$ ipython --no-banner

In [1]: import numpy as np

In [2]: import numpy.linalg as la

In [3]: np.set_printoptions(suppress=True, linewidth=160)

In [4]: F = np.load("dump.npy")

In [5]: F
Out[5]: 
array([[ 5,  4,  0,  7,  5],
       [ 4,  7,  0,  9,  2],
       [ 0,  8,  0, 15,  1],
       [ 5,  0,  0,  5,  9],
       [ 5,  0,  0,  3, 13],
       [ 0, 11,  0, 15,  0],
       [ 3, 10,  0, 11,  0],
       [ 7,  0,  0,  3, 11],
       [ 6,  5,  0,  7,  4],
       [ 0,  3,  0,  9,  6]])

In [6]: Y = F[0, 0] * F[1:] - np.outer(F[1:, 0], F[0])

In [7]: Y
Out[7]: 
array([[  0,  19,   0,  17, -10],
       [  0,  40,   0,  75,   5],
       [  0, -20,   0, -10,  20],
       [  0, -20,   0, -20,  40],
       [  0,  55,   0,  75,   0],
       [  0,  38,   0,  34, -15],
       [  0, -28,   0, -34,  20],
       [  0,   1,   0,  -7, -10],
       [  0,  15,   0,  45,  30]])

In [8]: la.matrix_rank(Y), la.matrix_rank(F)
Out[8]: (np.int64(3), np.int64(4))

In [9]: np.flatnonzero(~Y.round(6).any(axis=1))
Out[9]: array([], dtype=int64)

In [10]: rk = la.matrix_rank(F)

In [11]: rk
Out[11]: np.int64(4)

In [12]: ns = la.svd(F)[2][rk:].T

In [13]: np.round(ns @ ns.T, 1) + 0
Out[13]: 
array([[0., 0., 0., 0., 0.],
       [0., 0., 0., 0., 0.],
       [0., 0., 1., 0., 0.],
       [0., 0., 0., 0., 0.],
       [0., 0., 0., 0., 0.]])

In [14]: ns.shape
Out[14]: (5, 1)

In [15]: la.cond(F) > 100
Out[15]: np.True_

In [16]: np.argsort(-la.norm(F, axis=0).round(6), kind="stable")[:3]
Out[16]: array([3, 4, 1])

In [17]: la.matrix_rank(F, rtol=0.1)
Out[17]: np.int64(3)

In [18]: [round(float(x), 1) for x in la.svd(F, compute_uv=False)[:3]]
Out[18]: [37.2, 21.4, 6.8]

In [19]: G = F.T @ F

In [20]: np.allclose(G, G.T)
Out[20]: True

In [21]: (F @ F.T).shape
Out[21]: (10, 10)

In [22]: G
Out[22]: 
array([[185, 108,   0, 207, 244],
       [108, 384,   0, 548,  80],
       [  0,   0,   0,   0,   0],
       [207, 548,   0, 874, 267],
       [244,  80,   0, 267, 453]])

In [23]: U, sv, Vt = la.svd(F)

In [24]: sv.round(1) + 0
Out[24]: array([37.2, 21.4,  6.8,  2.4,  0. ])

In [25]: Y = U[:, :4] @ np.diag(sv[:4]) @ Vt[:4]

In [26]: la.matrix_rank(F, rtol=0.05)
Out[26]: np.int64(4)

In [27]: round(la.norm(F - Y, 2), 1), np.round(sv[4], 1)
Out[27]: (np.float64(0.0), np.float64(0.0))

In [28]: round(np.abs(F - Y).max(), 1)
Out[28]: np.float64(0.0)

In [29]: la.matrix_rank(Y)
Out[29]: np.int64(4)

In [30]: np.round(la.norm(F - Y) / la.norm(F), 1)
Out[30]: np.float64(0.0)

In [31]: A = np.load("out15.npy")

In [32]: A
Out[32]: 
array([[ 1, -2,  4],
       [ 1, -1,  1],
       [ 1,  0,  0],
       [ 1,  1,  1]])

In [33]: proj = A @ la.solve(A.T @ A, A.T)

In [34]: round(np.trace(proj), 1)
Out[34]: np.float64(3.0)

In [35]: np.allclose(proj @ proj, proj)
Out[35]: True

In [36]: proj.round(1) + 0
Out[36]: 
array([[ 1. ,  0.1, -0.2,  0.1],
       [ 0.2,  0.6,  0.4, -0.2],
       [-0.2,  0.4,  0.6,  0.1],
       [ 0. , -0.2,  0.1,  0.9]])

In [37]: np.round(proj @ A[:, 1], 1) + 0
Out[37]: array([-2., -1.,  0.,  1.])

In [38]: np.round(la.eigvalsh(proj), 1) + 0
Out[38]: array([0., 1., 1., 1.])

In [39]: U, sv, Vt = la.svd(proj)

In [40]: sv.round(1) + 0
Out[40]: array([1., 1., 1., 0.])

In [41]: Y = U[:, :3] @ np.diag(sv[:3]) @ Vt[:3]

In [42]: round(la.norm(proj - Y) / la.norm(proj), 1)
Out[42]: np.float64(0.0)

In [43]: round(float(la.norm(proj - Y, 2)), 1), np.round(sv[3], 1)
Out[43]: (0.0, np.float64(0.0))

In [44]: np.round(np.abs(proj - Y).max(), 1)
Out[44]: np.float64(0.0)

In [45]: la.matrix_rank(Y)
Out[45]: np.int64(3)

In [46]: O, Rm = la.qr(A)

In [47]: np.trace(O @ O.T)
Out[47]: np.float64(3.0)

In [48]: abs(Rm[0, 0]), np.round(la.norm(A[:, 0]), 1)
Out[48]: (np.float64(2.0), np.float64(2.0))

In [49]: np.round(np.abs(np.diag(Rm)), 1)
Out[49]: array([2. , 2.2, 2. ])

In [50]: r0, r1 = A[2], A[0]

In [51]: r0 @ r1
Out[51]: np.int64(1)

In [52]: r0 @ r0
Out[52]: np.int64(1)

In [53]: p = (r0 @ r1) / (r0 @ r0) * r0

In [54]: (r1 - p) @ r0
Out[54]: np.float64(0.0)

In [55]: p
Out[55]: array([1., 0., 0.])

In [56]: round(la.norm(r0 + r1) ** 2 + la.norm(r0 - r1) ** 2, 1)
Out[56]: np.float64(44.0)

In [57]: E = np.load("arr.npy")

In [58]: E
Out[58]: 
array([[ 1, -1, -1,  1, -1,  1,  1, -1],
       [ 1, -1,  1, -1,  1, -1,  1, -1],
       [ 1, -1,  1, -1, -1,  1, -1,  1],
       [ 1, -1, -1,  1,  1, -1, -1,  1],
       [ 1,  1,  1,  1, -1, -1, -1, -1]])

In [59]: Y = A[0, 0] * A[1:] - np.outer(A[1:, 0], A[0])

In [60]: Y
Out[60]: 
array([[ 0,  1, -3],
       [ 0,  2, -4],
       [ 0,  3, -3]])

In [61]: la.matrix_rank(Y), la.matrix_rank(A)
Out[61]: (np.int64(2), np.int64(3))

In [62]: np.flatnonzero(~Y.round(6).any(axis=1))
Out[62]: array([], dtype=int64)

In [63]: r0, r1 = E[1], E[3]

In [64]: r0 @ r1
Out[64]: np.int64(0)

In [65]: p = (r0 @ r1) / (r0 @ r0) * r0

In [66]: (r1 - p) @ r0
Out[66]: np.float64(0.0)

In [67]: r1 - p
Out[67]: array([ 1., -1., -1.,  1.,  1., -1., -1.,  1.])

In [68]: la.matrix_rank(np.outer(r0, r1))
Out[68]: np.int64(1)

In [69]: np.outer(r0, r1)
Out[69]: 
array([[ 1, -1, -1,  1,  1, -1, -1,  1],
       [-1,  1,  1, -1, -1,  1,  1, -1],
       [ 1, -1, -1,  1,  1, -1, -1,  1],
       [-1,  1,  1, -1, -1,  1,  1, -1],
       [ 1, -1, -1,  1,  1, -1, -1,  1],
       [-1,  1,  1, -1, -1,  1,  1, -1],
       [ 1, -1, -1,  1,  1, -1, -1,  1],
       [-1,  1,  1, -1, -1,  1,  1, -1]])

In [70]: np.round(la.norm(E, axis=0), 1)
Out[70]: array([2.2, 2.2, 2.2, 2.2, 2.2, 2.2, 2.2, 2.2])

In [71]: round(la.norm(E, "nuc"), 1)
Out[71]: np.float64(14.1)

In [72]: np.round(la.norm(E) ** 2 / la.norm(E, 2) ** 2, 1)
Out[72]: np.float64(5.0)

In [73]: E[3] @ E[4]
Out[73]: np.int64(0)

In [74]: round(float(la.norm(E[3], 1)), 1), np.round(la.norm(E[3], np.inf), 1)
Out[74]: (8.0, np.float64(1.0))

In [75]: feats = np.load("test19.npy")

In [76]: feats
Out[76]: 
array([[-1,  0,  0],
       [ 0,  3,  0],
       [ 0,  0, -1]])

In [77]: w, V = la.eigh(feats)

In [78]: np.round(la.eigvalsh(feats @ feats), 1)
Out[78]: array([1., 1., 9.])

In [79]: V.T @ feats @ V
Out[79]: 
array([[-1.,  0.,  0.],
       [ 0., -1.,  0.],
       [ 0.,  0.,  3.]])

In [80]: (w > 1e-8).sum(), (w < -1e-8).sum()
Out[80]: (np.int64(1), np.int64(2))

In [81]: np.abs(V[:, -1])
Out[81]: array([0., 1., 0.])

In [82]: w.sum(), np.trace(feats)
Out[82]: (np.float64(1.0), np.int64(1))

In [83]: O, Rm = la.qr(feats)

In [84]: Rm
Out[84]: 
array([[-1.,  0.,  0.],
       [ 0.,  3.,  0.],
       [ 0.,  0., -1.]])

In [85]: O @ Rm
Out[85]: 
array([[-1.,  0.,  0.],
       [ 0.,  3.,  0.],
       [ 0.,  0., -1.]])

In [86]: O
Out[86]: 
array([[ 1.,  0.,  0.],
       [-0.,  1.,  0.],
       [-0., -0.,  1.]])

In [87]: np.trace(O @ O.T)
Out[87]: np.float64(3.0)

In [88]: np.allclose(Rm.T @ Rm, feats.T @ feats)
Out[88]: True

In [89]: O, _ = la.qr(np.array([[-0.5, -0.7, 0.1], [-0.6, 0.8, -0.8], [-0.2, 1.0, -0.2]]))

In [90]: V, _ = la.qr(np.array([[0.9, 1.6, -0.5, 1.0],
    ...:     [-0.8, -0.2, -0.3, 0.0],
    ...:     [1.3, -0.6, -1.4, -2.0],
    ...:     [-1.3, 0.6, -0.2, 0.3]]))

In [91]: sv = 3 * 0.5 ** np.arange(3)

In [92]: W0 = O[:, :3] * sv @ V[:3]

In [93]: W0.round(1)
Out[93]: 
array([[ 1. ,  1.8, -0.4, -0.3],
       [ 1. ,  1.8,  0.8,  0.9],
       [-0.4,  0.7,  0.1,  1. ]])

In [94]: t3 = np.stack([W0, -2 * W0, W0[::-1]])

In [95]: np.round(t3.sum(axis=0), 1)
Out[95]: 
array([[-1.3, -1.1,  0.6,  1.4],
       [ 0. ,  0. ,  0. ,  0. ],
       [ 1.3,  1.1, -0.6, -1.4]])

In [96]: t3.shape
Out[96]: (3, 3, 4)

In [97]: la.matrix_rank(t3)
Out[97]: array([3, 3, 3])

In [98]: def softmax(z):
    ...:     e = np.exp(z - z.max(axis=-1, keepdims=True))
    ...:     return e / e.sum(axis=-1, keepdims=True)
    ...: 

In [99]: np.round(softmax(W0[2]), 1)
Out[99]: array([0.1, 0.3, 0.2, 0.4])

In [100]: S = W0 @ W0.T / np.sqrt(4)

In [101]: np.round(softmax(S), 1)
Out[101]: 
array([[0.6, 0.3, 0.1],
       [0.2, 0.6, 0.1],
       [0.2, 0.4, 0.4]])

In [102]: np.round(softmax(S)[2] @ W0, 1)
Out[102]: array([0.5, 1.4, 0.3, 0.7])
